$ python -q
>>> import numpy as np
>>> from numpy import linalg as LA
>>> np.set_printoptions(suppress=True, linewidth=140)
>>> rng = np.random.default_rng(1282)
>>> t = np.sort(rng.uniform(-2, 2, 28))
>>> feats = np.c_[t, t ** 2, t ** 3] @ np.array([[-4, -4, 3, 4], [1, 1, -2, 1], [4, 0, 3, -5]])
>>> print(feats.round(4))
[[-15.8794  11.1335 -33.0759  29.7783]
 [-12.8444  10.4294 -29.3212  25.1329]
 [ -9.5123   9.5668 -25.0265  19.9492]
 [ -4.0794   7.8218 -17.378   11.1919]
 [ -3.7927   7.7106 -16.9382  10.7131]
 [ -3.1178   7.4369 -15.8807   9.5755]
 [  0.4047   5.5198  -9.4489   3.2303]
 [  0.5104   5.4364  -9.208    3.019 ]
 [  0.7911   5.198   -8.537    2.444 ]
 [  1.9048   3.4029  -4.3253  -0.491 ]
 [  1.9259   3.1138  -3.7827  -0.7387]
 [  1.9047   2.8159  -3.2615  -0.931 ]
 [  1.1832   1.2915  -1.1627  -0.9757]
 [  0.7832   0.8123  -0.6779  -0.7009]
 [ -0.1746  -0.175    0.1291   0.1785]
 [ -1.0095  -1.1211   0.8096   1.1656]
 [ -1.2308  -1.5878   1.2089   1.541 ]
 [ -1.0043  -2.2536   2.0517   1.6126]
 [ -0.516   -2.5582   2.6518   1.283 ]
 [  0.5642  -2.9052   3.644    0.3875]
 [  1.1988  -3.0384   4.1578  -0.1798]
 [  2.1809  -3.1966   4.908   -1.0891]
 [  6.4391  -3.5884   7.9052  -5.2552]
 [  7.9691  -3.6725   8.9375  -6.8026]
 [  9.359   -3.7346   9.8653  -8.2232]
 [ 14.5714  -3.8877  13.2953 -13.6425]
 [ 21.0095  -3.9749  17.48   -20.4723]
 [ 24.4043  -3.9939  19.6767 -24.116 ]]
>>> G = np.cov(feats, rowvar=False)
>>> print(np.round(LA.eigvalsh(G)[::-1], 4) + 0)
[383.0756  17.2138   1.5837   0.    ]
>>> print(np.argwhere(np.triu(np.abs(np.corrcoef(feats.T)) > 0.8, 1)))
[[0 2]
 [0 3]
 [1 2]
 [1 3]
 [2 3]]
>>> print(np.round(np.corrcoef(feats.T), 4))
[[ 1.     -0.7385  0.8908 -0.9691]
 [-0.7385  1.     -0.9576  0.8348]
 [ 0.8908 -0.9576  1.     -0.958 ]
 [-0.9691  0.8348 -0.958   1.    ]]
>>> print(np.round(np.median(feats, axis=0), 4))
[ 0.6737  0.3187 -0.2744  0.283 ]
>>> print(np.argsort(-feats.std(axis=0).round(6), kind="stable"))
[2 3 0 1]
>>> U, s, VT = LA.svd(feats)
>>> print(s.round(4) + 0)
[102.5151  26.1677   8.6587   0.    ]
>>> Y = U[:, :3] @ np.diag(s[:3]) @ VT[:3]
>>> print(LA.matrix_rank(Y))
3
>>> print(round(float(LA.norm(feats - Y, 2)), 4), round(float(s[3]), 4))
0.0 0.0
>>> print(round(float(LA.norm(feats - Y) / LA.norm(feats)), 4))
0.0
>>> print(Y.round(4))
[[-15.8794  11.1335 -33.0759  29.7783]
 [-12.8444  10.4294 -29.3212  25.1329]
 [ -9.5123   9.5668 -25.0265  19.9492]
 [ -4.0794   7.8218 -17.378   11.1919]
 [ -3.7927   7.7106 -16.9382  10.7131]
 [ -3.1178   7.4369 -15.8807   9.5755]
 [  0.4047   5.5198  -9.4489   3.2303]
 [  0.5104   5.4364  -9.208    3.019 ]
 [  0.7911   5.198   -8.537    2.444 ]
 [  1.9048   3.4029  -4.3253  -0.491 ]
 [  1.9259   3.1138  -3.7827  -0.7387]
 [  1.9047   2.8159  -3.2615  -0.931 ]
 [  1.1832   1.2915  -1.1627  -0.9757]
 [  0.7832   0.8123  -0.6779  -0.7009]
 [ -0.1746  -0.175    0.1291   0.1785]
 [ -1.0095  -1.1211   0.8096   1.1656]
 [ -1.2308  -1.5878   1.2089   1.541 ]
 [ -1.0043  -2.2536   2.0517   1.6126]
 [ -0.516   -2.5582   2.6518   1.283 ]
 [  0.5642  -2.9052   3.644    0.3875]
 [  1.1988  -3.0384   4.1578  -0.1798]
 [  2.1809  -3.1966   4.908   -1.0891]
 [  6.4391  -3.5884   7.9052  -5.2552]
 [  7.9691  -3.6725   8.9375  -6.8026]
 [  9.359   -3.7346   9.8653  -8.2232]
 [ 14.5714  -3.8877  13.2953 -13.6425]
 [ 21.0095  -3.9749  17.48   -20.4723]
 [ 24.4043  -3.9939  19.6767 -24.116 ]]
>>> data = np.loadtxt("case14.csv", delimiter=",")
>>> print(data)
[[ 7.  0.  0.  0.]
 [ 0. -6.  0.  0.]
 [ 0.  0. -4.  0.]
 [ 0.  0.  0.  1.]]
>>> # triangular, det is the product of the diagonal
>>> print(np.all(LA.eigvalsh(data) > 0))
False
>>> print(np.round(LA.eigvalsh(data).min(), 4))
-6.0
>>> print([round(float(LA.det(data[:i, :i])), 2) + 0 for i in range(1, 5)])
[7.0, -42.0, 168.0, 168.0]
>>> arr = np.array([[2, 3, 3, 1, 1],
...     [0, 2, 1, 3, 0],
...     [0, 0, 0, 1, 0],
...     [0, 0, 0, 0, 1],
...     [0, 0, 0, 0, 0]])
>>> x = np.array([-2, 2, 0, -3, -2])
>>> print(arr * x)
[[-4  6  0 -3 -2]
 [ 0  4  0 -9  0]
 [ 0  0  0 -3  0]
 [ 0  0  0  0 -2]
 [ 0  0  0  0  0]]
>>> print(np.einsum("ij,j->i", arr, x))
[-3 -5 -3 -2  0]
>>> print(np.sign((arr @ x).round(6)))
[-1 -1 -1 -1  0]
>>> print(LA.norm(arr @ x) <= LA.norm(arr, 2) * LA.norm(x) + 1e-9)
True
>>> print(arr @ (2 * x))
[ -6 -10  -6  -4   0]
>>> M = np.array([[10, 3], [3, 13]])
>>> Y = M + rng.integers(-2, 3, (2, 1)) @ rng.integers(-2, 3, (1, 2))
>>> print(Y)
[[14  5]
 [-1 11]]
>>> print(LA.matrix_rank(Y - M, tol=1e-8))
1
>>> print(np.abs(Y - M).sum(axis=1))
[6 6]
>>> print(np.allclose(M @ M.T, M.T @ M))
True
>>> print(np.round(np.sort(np.abs(LA.eigvals(M))), 4))
[ 8.1459 14.8541]
>>> print(np.round(np.abs(LA.eigvals(M)).max(), 4))
14.8541
>>> print(np.allclose(M, M.T))
True
>>> print(LA.matrix_power(M, 3))
[[1297 1224]
 [1224 2521]]
>>> print(np.trace(M))
23
>>> print((M + M.T) / 2)
[[10.  3.]
 [ 3. 13.]]
>>> t3 = np.stack([M, 3 * M, M[::-1]])
>>> print(LA.matrix_rank(t3))
[2 2 2]
>>> print(LA.matrix_rank(t3.reshape(3, -1)))
2
>>> print(np.round(LA.det(t3), 4))
[ 121. 1089. -121.]
>>> print(np.einsum("bij,cij->bc", t3, t3))
[[ 287  861  138]
 [ 861 2583  414]
 [ 138  414  287]]
>>> A = np.load("m.npy")
>>> print(A.round(4))
[[ 0.0016 -0.0235  0.0016  0.0266 -0.0172 -0.0016]
 [-0.0235  0.3527 -0.0235 -0.3997  0.2586  0.0235]
 [ 0.0016 -0.0235  0.0016  0.0266 -0.0172 -0.0016]
 [ 0.0266 -0.3997  0.0266  0.453  -0.2931 -0.0266]
 [-0.0172  0.2586 -0.0172 -0.2931  0.1897  0.0172]
 [-0.0016  0.0235 -0.0016 -0.0266  0.0172  0.0016]]
>>> print(np.allclose(A[:-1].T @ LA.lstsq(A[:-1].T, A[-1])[0], A[-1]))
True
>>> print(LA.lstsq(A[:-1].T, A[-1])[2])
1
>>> Y = A / LA.norm(A, axis=1, keepdims=True)
>>> G = Y @ Y.T
>>> print(G.round(4))
[[ 1. -1.  1.  1. -1. -1.]
 [-1.  1. -1. -1.  1.  1.]
 [ 1. -1.  1.  1. -1. -1.]
 [ 1. -1.  1.  1. -1. -1.]
 [-1.  1. -1. -1.  1.  1.]
 [-1.  1. -1. -1.  1.  1.]]
>>> print(np.degrees(np.arccos(np.clip(G[1, 5], -1, 1))))
0.0
>>> print((G - 2 * np.eye(6)).round(6).argmax(axis=1))
[2 4 0 0 1 1]
>>> print(np.round(LA.norm(Y, axis=1), 4))
[1. 1. 1. 1. 1. 1.]
>>> rank = LA.matrix_rank(G)
>>> print(rank)
1
>>> ns = LA.svd(G)[2][rank:].T
>>> print([int(LA.matrix_rank(G[:i])) for i in range(1, len(G) + 1)])
[1, 1, 1, 1, 1, 1]
>>> print([int(LA.matrix_rank(np.delete(G, i, axis=0))) for i in range(6)])
[1, 1, 1, 1, 1, 1]
>>> print(LA.matrix_rank(G.T @ G), LA.matrix_rank(G @ G.T))
1 1
>>> print(ns.shape)
(6, 5)
>>> x = np.array([3, 1, 3, 2, 2, 0])
>>> a = np.maximum(A @ x, 0)
>>> print(np.round(A.T @ a, 4))
[ 0.0021 -0.0322  0.0021  0.0365 -0.0236 -0.0021]
>>> print(np.round(np.maximum(A @ (3 * x), 0), 4))
[0.0141 0.     0.0141 0.2398 0.     0.    ]
>>> print(np.round(np.tanh(A @ x), 4))
[ 0.0047 -0.0704  0.0047  0.0798 -0.0517 -0.0047]
>>> mat = np.loadtxt("a.csv", delimiter=",")
>>> print(mat)
[[2.05 3.   0.   0.   0.  ]
 [2.   2.05 3.   5.   4.  ]
 [1.   1.   0.05 4.   0.  ]
 [0.   0.   2.   5.05 3.  ]
 [2.   3.   0.   0.   0.05]]
>>> print(round(LA.det(mat), 4))
0.3019
>>> print((mat - mat.T) / 2)
[[ 0.   0.5 -0.5  0.  -1. ]
 [-0.5  0.   1.   2.5  0.5]
 [ 0.5 -1.   0.   1.   0. ]
 [ 0.  -2.5 -1.   0.   1.5]
 [ 1.  -0.5  0.  -1.5  0. ]]
>>> print(np.trace(mat))
9.25
>>> print(np.argsort(-LA.norm(mat, axis=0).round(6), kind="stable")[:3])
[3 4 1]
>>> print(LA.matrix_rank(mat, rtol=0.1))
3
>>> print([round(float(x), 4) for x in LA.svd(mat, compute_uv=False)[:3]])
[10.3177, 5.2604, 2.5774]
>>> U, s, VT = LA.svd(mat, full_matrices=False)
>>> print(np.round(VT @ VT.T, 4) + 0)
[[1. 0. 0. 0. 0.]
 [0. 1. 0. 0. 0.]
 [0. 0. 1. 0. 0.]
 [0. 0. 0. 1. 0.]
 [0. 0. 0. 0. 1.]]
>>> print(np.allclose(U * s @ VT, mat))
True
>>> print(np.round(np.cumsum(s ** 2) / np.sum(s ** 2), 4))
[0.7555 0.9518 0.999  1.     1.    ]
>>> m1 = np.loadtxt("arr.csv", delimiter=",")
>>> print(m1)
[[0. 1. 0. 2.]
 [0. 0. 1. 3.]
 [0. 0. 0. 0.]
 [0. 0. 0. 0.]]
>>> print(LA.matrix_rank(m1, rtol=0.1))
2
>>> print([round(float(x), 4) for x in LA.svd(m1, compute_uv=False)[:3]])
[3.7417, 1.0, 0.0]
>>> print(np.argsort(-LA.norm(m1, axis=0).round(6), kind="stable")[:3])
[3 1 2]
>>> rank = LA.matrix_rank(m1)
>>> print(rank)
2
>>> ns = LA.svd(m1)[2][rank:].T
>>> print([int(LA.matrix_rank(np.delete(m1, i, axis=0))) for i in range(4)])
[1, 1, 2, 2]
>>> print(np.round(m1 @ ns, 4) + 0)
[[0. 0.]
 [0. 0.]
 [0. 0.]
 [0. 0.]]
>>> print(np.allclose(m1 @ ns, 0))
True
>>> print(ns.shape)
(4, 2)
>>> print(np.round(ns @ ns.T, 4))
[[ 1.      0.      0.      0.    ]
 [ 0.      0.2857  0.4286 -0.1429]
 [ 0.      0.4286  0.6429 -0.2143]
 [ 0.     -0.1429 -0.2143  0.0714]]
>>> print(np.abs(np.diag(LA.qr(m1)[1])) > 1e-9)
[False False False False]
>>> print(np.unique(m1.round(6), axis=0).shape)
(3, 4)
>>> U, s, VT = LA.svd(A)
>>> print(np.argmax(s[:-1] / (s[1:] + 1e-6)) + 1)
1
>>> Y = U[:, :1] @ np.diag(s[:1]) @ VT[:1]
>>> print(LA.matrix_rank(A, rtol=0.05))
1
>>> print(np.round(LA.norm(A - Y) / LA.norm(A), 4))
0.0
>>> print(LA.matrix_rank(Y))
1
>>> print(Y.round(4))
[[ 0.0016 -0.0235  0.0016  0.0266 -0.0172 -0.0016]
 [-0.0235  0.3527 -0.0235 -0.3997  0.2586  0.0235]
 [ 0.0016 -0.0235  0.0016  0.0266 -0.0172 -0.0016]
 [ 0.0266 -0.3997  0.0266  0.453  -0.2931 -0.0266]
 [-0.0172  0.2586 -0.0172 -0.2931  0.1897  0.0172]
 [-0.0016  0.0235 -0.0016 -0.0266  0.0172  0.0016]]
>>> Y = np.array([[5, 0, 2], [3, 0, 2]])
>>> basis = np.kron(Y, m1)
>>> print(basis)
[[ 0.  5.  0. 10.  0.  0.  0.  0.  0.  2.  0.  4.]
 [ 0.  0.  5. 15.  0.  0.  0.  0.  0.  0.  2.  6.]
 [ 0.  0.  0.  0.  0.  0.  0.  0.  0.  0.  0.  0.]
 [ 0.  0.  0.  0.  0.  0.  0.  0.  0.  0.  0.  0.]
 [ 0.  3.  0.  6.  0.  0.  0.  0.  0.  2.  0.  4.]
 [ 0.  0.  3.  9.  0.  0.  0.  0.  0.  0.  2.  6.]
 [ 0.  0.  0.  0.  0.  0.  0.  0.  0.  0.  0.  0.]
 [ 0.  0.  0.  0.  0.  0.  0.  0.  0.  0.  0.  0.]]
>>> print(basis.shape)
(8, 12)
>>> K = np.array([[1.0, 0.0, 0.0], [0.5, 0.5, 0.0], [0.0, 0.0, 1.0]])
>>> # splits into 2 blocks
>>> print(round(float(LA.norm(K, "nuc")), 4))
2.5811
>>> print(np.round(LA.norm(K, axis=0), 4))
[1.118 0.5   1.   ]
>>> U, s, VT = LA.svd(mat)
>>> print(np.argmax(s[:-1] / (s[1:] + 1e-6)) + 1)
4
>>> print(s.round(4))
[10.3177  5.2604  2.5774  0.3769  0.0057]
>>> Y = U[:, :4] @ np.diag(s[:4]) @ VT[:4]
>>> print(LA.matrix_rank(mat, rtol=0.05))
3
>>> print(round(LA.norm(mat - Y) / LA.norm(mat), 4))
0.0005
>>> vals, vecs = LA.eig(K)
>>> print(vals)
[0.5 1.  1. ]
>>> print(np.prod(vals))
0.5
>>> print(np.round(np.sort(LA.eigvals(K.T)), 4))
[0.5 1.  1. ]
>>> print(np.round(np.sort(LA.eigvals(K @ K)), 4))
[0.25 1.   1.  ]
